>>> import numpy as np
>>> np.set_printoptions(suppress=True, linewidth=160)
>>> def rnd(a):
...     return np.round(a, 1) + 0
... 
>>> mat = np.array([[-3, -3, -2, -1, 0, 0],
...     [2, 2, -3, -2, 0, 0],
...     [-2, 1, 0, -3, 0, 0],
...     [-2, -1, -2, 0, 0, 0],
...     [0, 0, 0, 0, -2, 0],
...     [0, 0, 0, 0, 0, 3]])
>>> G = mat.T @ mat
>>> print(rnd(np.linalg.eigvalsh(G)[::-1]))
[33.4 22.9  9.7  9.   4.   0.9]
>>> print(np.linalg.matrix_rank(G))
6
>>> Uu, s, vt = np.linalg.svd(mat, full_matrices=False)
>>> print(rnd(np.cumsum(s ** 2) / np.sum(s ** 2)))
[0.4 0.7 0.8 0.9 1.  1. ]
>>> print(rnd(vt @ vt.T))
[[1. 0. 0. 0. 0. 0.]
 [0. 1. 0. 0. 0. 0.]
 [0. 0. 1. 0. 0. 0.]
 [0. 0. 0. 1. 0. 0.]
 [0. 0. 0. 0. 1. 0.]
 [0. 0. 0. 0. 0. 1.]]
>>> print(rnd(np.abs(vt[0])))
[0.7 0.5 0.4 0.2 0.  0. ]
>>> rng = np.random.default_rng(64)
>>> other = mat + rng.integers(-2, 3, (6, 5)) @ rng.integers(-2, 3, (5, 6))
>>> print(other)
[[ -9   3  -3   1   4  -3]
 [  9  -5  -4   0  -3  -2]
 [ -4   1   5  -5  -4   1]
 [ -7   5   3 -10  -3   7]
 [  0  -4   2   4   2  -2]
 [  5  -9   2   2   3   6]]
>>> print(np.linalg.matrix_rank(other - mat, tol=1e-8))
5
>>> print(np.abs(other - mat).sum(axis=1))
[22 22 14 36 16 24]
>>> print(np.linalg.matrix_rank(other, rtol=0.1))
5
>>> data = np.load("run2.npy")
>>> print(data)
[[ 2  1  0]
 [ 0  2  1]
 [ 2  2  1]
 [ 0  1  2]
 [ 2  0  1]
 [ 2 11  5]]
>>> w1 = np.array([[-2, -3], [2, -1], [-3, -1]])
>>> beta = np.array([1, -1])
>>> act = np.maximum(data @ w1 + beta, 0)
>>> print((act > 0).astype(int))
[[0 0]
 [1 0]
 [0 0]
 [0 0]
 [0 0]
 [1 0]]
>>> print(rnd((act > 0).mean(axis=0)))
[0.3 0. ]
>>> print(act)
[[0 0]
 [2 0]
 [0 0]
 [0 0]
 [0 0]
 [4 0]]
>>> C = np.array([[-2, -2], [-4, -3]])
>>> print((act @ C).round(6).argmax(axis=1))
[0 0 0 0 0 0]
